% ipython --no-banner

In [1]: import numpy as np

In [2]: np.set_printoptions(precision=3, suppress=True, linewidth=140)

In [3]: rnd = lambda a: np.round(a, 3) + 0

In [4]: mat = np.loadtxt("layer17.csv", delimiter=",")

In [5]: print(mat)
[[ 0.155  0.055 -0.044  0.055  0.036  0.068]
 [ 7.479  2.024 -4.515 -1.77  -0.295  7.101]
 [-2.564 -0.614  1.393  0.543  0.132 -2.406]
 [ 0.431 -0.99  -1.317 -0.805  0.283  0.663]
 [-2.035 -1.74  -0.067 -0.1    0.15  -1.917]
 [ 3.214 -1.244 -4.645 -2.176  0.339  3.617]
 [ 7.729  2.045 -4.373 -1.841 -0.13   7.185]
 [ 4.207  3.348  0.071  0.419 -0.339  3.692]
 [ 0.424 -1.009 -1.509 -0.742  0.36   0.559]
 [-0.848  1.821  3.052  1.561 -0.373 -1.158]
 [-3.09  -6.424 -4.62  -2.849  1.157 -1.638]
 [ 0.875 -2.004 -2.85  -1.623  0.339  1.188]
 [-0.109  0.022  0.09  -0.082 -0.101 -0.104]
 [-4.261 -3.277 -0.004 -0.362  0.719 -3.654]
 [ 1.106  4.738  4.564  2.679 -1.133 -0.129]
 [-1.341 -2.699 -1.673 -1.031  0.662 -1.347]
 [ 2.817 -0.296 -2.929 -1.493 -0.014  3.036]
 [ 4.621  2.513 -1.645 -0.569 -0.464  4.096]
 [ 7.326  2.391 -4.455 -1.869 -0.442  7.151]
 [-4.203 -3.296  0.009 -0.42   0.584 -3.49 ]
 [-1.177  3.282  4.697  2.3   -0.733 -1.787]
 [-1.502 -2.672 -1.502 -0.973  0.528 -1.262]
 [ 0.878 -1.967 -3.06  -1.585  0.458  1.219]
 [ 2.937 -0.458 -3.022 -1.296  0.213  2.984]
 [-4.629 -2.551  1.403  0.339  0.572 -4.362]
 [-5.407 -7.211 -2.895 -2.126  1.279 -4.295]
 [ 0.88   4.625  4.763  2.608 -0.92  -0.044]
 [-5.283 -0.368  4.467  1.929  0.057 -5.341]
 [-4.219 -3.653 -0.07  -0.283  0.616 -3.738]
 [ 3.356 -1.364 -4.423 -2.178  0.409  3.849]
 [ 5.217  8.099  4.425  2.992 -1.339  3.511]
 [-0.389  1.084  1.454  0.742 -0.125 -0.747]
 [-7.301 -3.074  2.967  1.098  0.4   -6.578]
 [ 7.502  2.163 -4.537 -1.765 -0.174  7.254]
 [-4.781 -2.441  1.43   0.452  0.329 -4.119]
 [-1.123  3.05   4.563  2.397 -0.67  -2.02 ]
 [ 5.028  1.326 -3.027 -1.068 -0.327  4.749]
 [-1.263 -3.633 -2.815 -1.712  0.552 -0.567]]

In [6]: cov = np.cov(mat, rowvar=False)

In [7]: rnd(np.median(mat, axis=0))
Out[7]: array([ 0.023, -0.536, -0.694, -0.494,  0.141, -0.116])

In [8]: rnd(mat.std(axis=0))
Out[8]: array([3.954, 3.095, 3.06 , 1.556, 0.571, 3.657])

In [9]: Ac = (mat - mat.mean(axis=0)) / mat.std(axis=0)

In [10]: np.argwhere(np.abs(Ac) > 2)
Out[10]: 
array([[14,  4],
       [25,  1],
       [25,  4],
       [30,  1],
       [30,  3],
       [30,  4]])

In [11]: print(rnd(Ac.std(axis=0)))
[1. 1. 1. 1. 1. 1.]

In [12]: beta = np.linalg.lstsq(np.delete(Ac, 2, axis=1), Ac[:, 2])[0]

In [13]: np.abs(beta).argmax()
Out[13]: np.int64(2)

In [14]: rnd(1 - np.var(Ac[:, 2] - np.delete(Ac, 2, axis=1) @ beta))
Out[14]: np.float64(0.998)

In [15]: data = np.loadtxt("run12.csv", delimiter=",")

In [16]: rnd(data)
Out[16]: 
array([[ 1.   ,  0.   ,  0.   ,  0.   ,  0.   ],
       [ 0.   , -0.5  ,  0.   ,  0.   ,  0.866],
       [ 0.   ,  0.   ,  1.   ,  0.   ,  0.   ],
       [ 0.   ,  0.   ,  0.   ,  1.   ,  0.   ],
       [ 0.   , -0.866,  0.   ,  0.   , -0.5  ]])

In [17]: x = np.array([-2, 3, 5, 1, -2])

In [18]: y = data @ x

In [19]: print(rnd(y))
[-2.    -3.232  5.     1.    -1.598]

In [20]: print(rnd(np.linalg.solve(data, y)))
[-2.  3.  5.  1. -2.]

In [21]: rnd(np.linalg.solve(data, 3 * y))
Out[21]: array([-6.,  9., 15.,  3., -6.])

In [22]: rnd(np.linalg.solve(data, data[:, 2]))
Out[22]: array([0., 0., 1., 0., 0.])

In [23]: rnd(np.linalg.solve(data.T, data[4]))
Out[23]: array([0., 0., 0., 0., 1.])

In [24]: rnd(np.linalg.solve(data, y + data[:, 4]))
Out[24]: array([-2.,  3.,  5.,  1., -1.])
